$ python3 -q
>>> import numpy as np
>>> np.set_printoptions(suppress=True, linewidth=120)
>>> W0 = np.loadtxt("arr.csv", delimiter=",")
>>> print(W0)
[[ 5.  5.  5.  5.  5.]
 [ 5. 10. 10. 10. 10.]
 [ 5. 10. 15. 15. 15.]
 [ 5. 10. 15. 20. 20.]
 [ 5. 10. 15. 20. 25.]]
>>> out = W0 / np.linalg.norm(W0, axis=1, keepdims=True)
>>> gram = out @ out.T
>>> print(np.argwhere(np.triu(np.abs(gram) > 0.95, 1)))
[[0 1]
 [1 2]
 [1 3]
 [2 3]
 [2 4]
 [3 4]]
>>> Q = W0.astype(float).copy()
>>> for j in range(5):
...     Q[:, j] -= Q[:, :j] @ (Q[:, :j].T @ Q[:, j])
...     Q[:, j] /= np.linalg.norm(Q[:, j])
... 
>>> print(Q.round(3) + 0)
[[ 0.447 -0.894  0.     0.     0.   ]
 [ 0.447  0.224 -0.866  0.     0.   ]
 [ 0.447  0.224  0.289 -0.816  0.   ]
 [ 0.447  0.224  0.289  0.408 -0.707]
 [ 0.447  0.224  0.289  0.408  0.707]]
>>> print(np.round(Q.T @ Q, 3) + 0)
[[1. 0. 0. 0. 0.]
 [0. 1. 0. 0. 0.]
 [0. 0. 1. 0. 0.]
 [0. 0. 0. 1. 0.]
 [0. 0. 0. 0. 1.]]
>>> X = np.load("block2.npy")
>>> print(X)
[[ -2   1  -1  -2  -2  -1   2   2   1  -2  -2   2   1  -1]
 [ -3   3  -3  -3 -12   3  12   9   9  -3  -6   6  -3  -6]
 [ -2   1  -1  -2  -2  -1   2   2   1  -2  -2   2   1  -1]
 [ -5   2  -2  -5  -2  -4   2   3   0  -5  -4   4   4  -1]
 [ -2   2  -2  -2  -8   2   8   6   6  -2  -4   4  -2  -4]
 [ -3   1  -1  -3   0  -3   0   1  -1  -3  -2   2   3   0]
 [  6  -3   3   6   6   3  -6  -6  -3   6   6  -6  -3   3]
 [  9  -3   3   9   0   9   0  -3   3   9   6  -6  -9   0]
 [ -2   1  -1  -2  -2  -1   2   2   1  -2  -2   2   1  -1]
 [ -1   0   0  -1   2  -2  -2  -1  -2  -1   0   0   2   1]
 [ -2   1  -1  -2  -2  -1   2   2   1  -2  -2   2   1  -1]
 [ -9   3  -3  -9   0  -9   0   3  -3  -9  -6   6   9   0]
 [  1   1  -1   1  -8   5   8   5   7   1  -2   2  -5  -4]]
>>> t3 = np.stack([W0, -3 * W0, W0[::-1]])
>>> print(np.round(np.linalg.det(t3), 3))
[   3125. -759375.    3125.]
>>> print(np.linalg.matrix_rank(t3))
[5 5 5]
>>> print(np.einsum("bij,cij->bc", t3, t3))
[[  3875. -11625.   2900.]
 [-11625.  34875.  -8700.]
 [  2900.  -8700.   3875.]]
>>> print((t3 @ W0.T).shape)
(3, 5, 5)
>>> print(np.linalg.norm(X, axis=1).argmax())
1
>>> print(round(float(np.linalg.norm(X, 1)), 3), np.round(np.linalg.norm(X, np.inf), 3))
47.0 81.0
>>> print(np.round(np.linalg.norm(X, axis=1), 3))
[ 6.164 24.92   6.164 12.845 16.613  7.55  18.493 22.65   6.164  5.     6.164 22.65  16.763]
>>> print(np.unique(X.round(6), axis=0).shape)
(10, 14)
>>> print(np.round(np.trace(np.linalg.pinv(X) @ X), 3))
2.0
>>> print(np.abs(np.diag(np.linalg.qr(X)[1])) > 1e-9)
[ True  True False False False False False False False False False False False]
>>> print(np.linalg.lstsq(X[:-1].T, X[-1])[2])
2
>>> left, sigma, vt = np.linalg.svd(X)
>>> print(np.argmax(sigma[:-1] / (sigma[1:] + 1e-6)) + 1)
2
>>> out = left[:, :2] @ np.diag(sigma[:2]) @ vt[:2]
>>> print(round(float(np.abs(X - out).max()), 3))
0.0
>>> print(np.linalg.matrix_rank(out))
2
>>> mat = np.load("case3.npy")
>>> print(mat)
[[-16   6   2   3]
 [  9  32   5   4]
 [  2   9 -20   0]
 [  3   1   7  33]]
>>> t3 = np.stack([mat, 4 * mat, mat[::-1]])
>>> print(t3.shape)
(3, 4, 4)
>>> print(np.linalg.matrix_rank(t3))
[4 4 4]
>>> f = np.array([-8, -5])
>>> print(np.correlate(mat[1], mat[3], "full"))
[ 297 1119  398  226  129   19   12]
>>> print(np.polyval(f, mat[1]))
[ -77 -261  -45  -37]
>>> print(np.cross(mat[1, :3], mat[3, :3]))
[219 -48 -87]
>>> print(np.array([np.convolve(row, f, "same") for row in mat]))
[[ 128   32  -46  -34]
 [ -72 -301 -200  -57]
 [ -16  -82  115  100]
 [ -24  -23  -61 -299]]
>>> ev, V = np.linalg.eig(mat)
>>> print(np.round(np.sort(np.linalg.eigvals(mat @ mat)), 3))
[ 293.416  437.306  907.729 1362.549]
>>> print(ev.round(3))
[-17.129 -20.912  36.913  30.129]
>>> print(np.round(mat @ V[:, 0] - ev[0] * V[:, 0], 3) + 0)
[0. 0. 0. 0.]
>>> print(np.round(np.sort(np.linalg.eigvals(np.linalg.inv(mat))), 3))
[-0.058 -0.048  0.027  0.033]
>>> print(np.round(np.sort(np.linalg.eigvals(mat.T)), 3))
[-20.912 -17.129  30.129  36.913]
>>> K = np.load("x.npy")
>>> print(K)
[[ -6  -6  -4  -2]
 [ 18  18  12   6]
 [ 12  12   8   4]
 [-15 -15 -10  -5]
 [ 12  12   8   4]
 [ -6  -6  -4  -2]
 [  3   3   2   1]]
>>> def softmax(z):
...     e = np.exp(z - z.max(axis=-1, keepdims=True))
...     return e / e.sum(axis=-1, keepdims=True)
... 
>>> print(np.round(softmax(K[2] + -2), 3) + 0)
[0.495 0.495 0.009 0.   ]
>>> print(np.round(softmax(K[2]), 3) + 0)
[0.495 0.495 0.009 0.   ]
>>> scores = K @ K.T / np.sqrt(4)
>>> print(softmax(scores).round(6).argmax(axis=1))
[3 1 1 3 1 3 1]
>>> print(np.round(softmax(scores), 3) + 0)
[[0. 0. 0. 1. 0. 0. 0.]
 [0. 1. 0. 0. 0. 0. 0.]
 [0. 1. 0. 0. 0. 0. 0.]
 [0. 0. 0. 1. 0. 0. 0.]
 [0. 1. 0. 0. 0. 0. 0.]
 [0. 0. 0. 1. 0. 0. 0.]
 [0. 1. 0. 0. 0. 0. 0.]]
>>> print(np.linalg.lstsq(K[:-1].T, K[-1])[2])
1
>>> print(np.abs(np.diag(np.linalg.qr(K)[1])) > 1e-9)
[ True False False False]
>>> print(np.round(np.trace(np.linalg.pinv(K) @ K), 3))
1.0
>>> print(np.unique(K.round(6), axis=0).shape)
(5, 4)
>>> E = np.load("test6.npy")
>>> print(E)
[[ 1.8  1.4 -1.8 -0.7 -1.2 -0.6  1.2]
 [ 0.3 -0.3 -1.1 -0.8  0.5  0.6 -1. ]
 [ 0.4  0.9 -2.  -0.2 -0.6 -1.7  1.8]
 [ 0.5 -1.   0.  -0.8 -0.8 -1.5 -0.6]
 [ 0.5  1.8 -1.2 -0.5 -0.7 -1.5 -1.1]
 [-0.8  0.3  1.5  0.   0.3 -0.4  0.4]
 [ 0.7  0.4 -1.1  0.3  1.  -1.7 -0.6]
 [-1.2 -0.3 -0.4  0.2 -1.  -1.1 -1. ]
 [-1.1 -0.1  0.  -0.3  1.  -0.5  0. ]
 [-1.7 -0.3 -0.5  0.5  0.2 -0.5  1.4]
 [-0.7 -1.   0.9  1.4 -0.4 -1.  -0.1]
 [-0.2  0.2  1.3  0.   0.7  0.3 -0.6]]
>>> vec = np.array([-9, -8, -9, 2, -3, -2, -1])
>>> rhs = E @ vec
>>> print(np.round(np.linalg.pinv(E) @ E, 3) + 0)
[[1. 0. 0. 0. 0. 0. 0.]
 [0. 1. 0. 0. 0. 0. 0.]
 [0. 0. 1. 0. 0. 0. 0.]
 [0. 0. 0. 1. 0. 0. 0.]
 [0. 0. 0. 0. 1. 0. 0.]
 [0. 0. 0. 0. 0. 1. 0.]
 [0. 0. 0. 0. 0. 0. 1.]]
>>> rng = np.random.default_rng(524)
>>> rhs = rhs + 0.3 * rng.normal(size=12)
>>> print(rhs.round(3))
[ -8.995   6.709  10.412   7.976  -3.229  -9.378   2.269  23.262   7.757  22.38   12.33  -13.437]
>>> c, *_ = np.linalg.lstsq(E, rhs)
>>> print([round(float(np.linalg.norm(np.linalg.solve(E.T @ E + lam * np.eye(7), E.T @ rhs))), 2) for lam in (0, 1, 10, 100)])
[15.7, 13.47, 6.53, 1.2]
>>> W = np.array([[1, 2, 1],
...     [2, -3, 3],
...     [-2, 3, 2],
...     [1, -1, -3],
...     [1, -1, -2],
...     [-2, 0, -3],
...     [-2, -3, -3]])
>>> c = np.array([-1, -2, 2])
>>> H = np.maximum(E @ W + c, 0)
>>> print(np.linalg.matrix_rank(H))
3
>>> cent = np.array([[1, 2], [3, 4], [0, 2]])
>>> print(W @ cent)
[[  7  12]
 [ -7  -2]
 [  7  12]
 [ -2  -8]
 [ -2  -6]
 [ -2 -10]
 [-11 -22]]
